$ python -q
>>> import numpy as np
>>> import numpy.linalg as la
>>> np.set_printoptions(precision=1, suppress=True, linewidth=120)
>>> m1 = np.cumsum(np.array([[5, 2, 4],
...     [1, 5, 5],
...     [5, 5, 5],
...     [3, 0, 1],
...     [0, 5, 1],
...     [1, 4, 0],
...     [4, 5, 2],
...     [1, 5, 0],
...     [3, 2, 3],
...     [5, 0, 0]]), axis=0)
>>> m1
array([[ 5,  2,  4],
       [ 6,  7,  9],
       [11, 12, 14],
       [14, 12, 15],
       [14, 17, 16],
       [15, 21, 16],
       [19, 26, 18],
       [20, 31, 18],
       [23, 33, 21],
       [28, 33, 21]])
>>> cent = m1[[4, 3]].astype(float)
>>> for _ in range(5):
...     z = la.norm(m1[:, None] - cent, axis=-1).argmin(axis=1)
...     cent = np.array([m1[z == j].mean(axis=0) for j in range(2)])
... 
>>> z
array([1, 1, 1, 1, 1, 0, 0, 0, 0, 0])
>>> cent
array([[21. , 28.8, 18.8],
       [10. , 10. , 11.6]])
>>> print(la.matrix_rank(m1, rtol=0.1))
1
>>> print([round(float(x), 1) for x in la.svd(m1, compute_uv=False)[:3]])
[101.0, 9.8, 4.9]
>>> np.abs(la.svd(m1)[2][-1])
array([0.8, 0.3, 0.5])
>>> x0 = np.array([1, 2, 1])
>>> target = m1 @ x0
>>> target
array([ 13,  29,  49,  53,  64,  73,  89, 100, 110, 115])
>>> la.solve(m1.T @ m1, m1.T @ target)
array([1., 2., 1.])
>>> rng = np.random.default_rng(20448)
>>> target = target + 0.3 * rng.normal(size=10)
>>> target
array([ 12.8,  29. ,  48.6,  52.5,  64. ,  73. ,  89.2, 100. , 110.5, 114.8])
>>> beta, *_ = la.lstsq(m1, target)
>>> round(float(la.norm(target - m1 @ beta)), 1)
0.5
>>> np.round(m1.T @ (target - m1 @ beta), 1) + 0
array([0., 0., 0.])
>>> beta.round()
array([1., 2., 1.])
>>> f = np.array([-1, 1, -2, 2])
>>> r1 = np.array([1, 2, -1])
>>> arr = f[:, None] + r1[None, :]
>>> arr
array([[ 0,  1, -2],
       [ 2,  3,  0],
       [-1,  0, -3],
       [ 3,  4,  1]])
>>> left, s, Vt = la.svd(arr, full_matrices=False)
>>> np.round(Vt @ Vt.T, 1) + 0
array([[1., 0., 0.],
       [0., 1., 0.],
       [0., 0., 1.]])
>>> np.round(np.sqrt((s ** 2).sum()), 1), round(la.norm(arr), 1)
(np.float64(7.3), np.float64(7.3))
>>> np.allclose(left * s @ Vt, arr)
True
>>> np.cumsum(s ** 2) / np.sum(s ** 2)
array([0.7, 1. , 1. ])
>>> np.round(left.T @ left, 1) + 0
array([[1., 0., 0.],
       [0., 1., 0.],
       [0., 0., 1.]])
>>> np.abs(left[:, 0]).round(6).argmax()
np.int64(3)
>>> Y = np.array([[3, 3], [0, 3], [3, 3]])
>>> cent = np.array([[5, 0, 5], [7, 8, 9]])
>>> K = Y @ cent
>>> K
array([[36, 24, 42],
       [21, 24, 27],
       [36, 24, 42]])
>>> # row 2 repeats row 0
>>> left, s, Vt = la.svd(K)
>>> evecs = Vt[:(s > 1e-8).sum()]
>>> x0 = K[1] + 2 * K[0] + rng.integers(2) * np.eye(3)[1]
>>> print(x0)
[ 93.  72. 111.]
>>> np.allclose(evecs.T @ evecs @ x0, x0)
True
>>> round(float(la.norm(x0 - evecs.T @ evecs @ x0)), 1)
0.0
>>> print(np.diag(evecs.T @ evecs))
[0.5 1.  0.5]
>>> x0 = np.array([-3, -1, 0])
>>> h1 = np.maximum(K @ x0, 0)
>>> np.maximum(K @ x0, 0) - np.maximum(-K @ x0, 0)
array([-132,  -87, -132])
>>> K.T @ h1
array([0, 0, 0])
>>> K * (h1 > 1e-9)[:, None]
array([[0, 0, 0],
       [0, 0, 0],
       [0, 0, 0]])
>>> print(np.tanh(K @ x0))
[-1. -1. -1.]
>>> print(h1)
[0 0 0]
>>> np.maximum(K @ (3 * x0), 0)
array([0, 0, 0])
>>> z = rng.permutation(3)
>>> z
array([2, 1, 0])
>>> Y = K[z][:, z]
>>> np.round(np.sort(np.abs(la.eigvals(Y))), 1) + 0
array([ 0. ,  7.6, 94.4])
>>> print(Y)
[[42 24 36]
 [27 24 21]
 [42 24 36]]
>>> np.allclose(Y, K)
False
>>> np.diag(Y)
array([42, 24, 36])
>>> r = la.matrix_rank(arr)
>>> r
np.int64(2)
>>> null = la.svd(arr)[2][r:].T
>>> print(null[:, 0] / null[np.abs(null[:, 0]).round(6).argmax(), 0])
[ 1.  -0.7 -0.3]
>>> np.round(arr @ null, 1) + 0
array([[0.],
       [0.],
       [0.],
       [0.]])
>>> [int(la.matrix_rank(arr[:i])) for i in range(1, len(arr) + 1)]
[1, 2, 2, 2]
>>> np.allclose(arr @ null, 0)
True
>>> null.shape
(3, 1)
>>> la.matrix_rank(arr.T @ arr), la.matrix_rank(arr @ arr.T)
(np.int64(2), np.int64(2))
>>> null @ null.T
array([[ 0.6, -0.4, -0.2],
       [-0.4,  0.3,  0.1],
       [-0.2,  0.1,  0.1]])
>>> E = np.load("out12.npy")
>>> E
array([[ 0., -1.,  0.],
       [ 1.,  0.,  0.],
       [ 0.,  0.,  1.]])
>>> # keeps lengths
>>> np.sort(la.eigvals(E).real)
array([0., 0., 1.])
>>> E @ E
array([[-1.,  0.,  0.],
       [ 0., -1.,  0.],
       [ 0.,  0.,  1.]])
>>> print(round(float(la.det(E)), 1))
1.0
>>> np.allclose(E, E.T)
False
>>> print(np.sort(np.abs(la.eigvals(E))))
[1. 1. 1.]
>>> np.allclose(E @ E.T, E.T @ E)
True
>>> la.matrix_power(E, 3)
array([[ 0.,  1.,  0.],
       [-1.,  0.,  0.],
       [ 0.,  0.,  1.]])
>>> np.trace(E)
np.float64(1.0)
>>> print(round(la.det(E), 1))
1.0
>>> f = np.array([7, 1, -7])
>>> Y = E + np.outer(f, np.eye(3)[2])
>>> print(np.round(la.det(Y) / la.det(E), 1), np.round(1 + la.solve(E, f)[2], 1))
-6.0 -6.0
>>> la.matrix_rank(Y - E)
np.int64(1)
>>> x0 = np.array([0, 1, 2])
>>> 3 - la.matrix_rank(E - np.eye(3), tol=1e-8)
np.int64(1)
>>> round(float(la.norm(x0)), 1), round(la.norm(E @ x0), 1)
(2.2, np.float64(2.2))
>>> np.sort(np.abs(np.degrees(np.angle(la.eigvals(E)))))
array([ 0., 90., 90.])
>>> [p for p in range(1, 25) if np.allclose(la.matrix_power(E, p), np.eye(3))]
[4, 8, 12, 16, 20, 24]
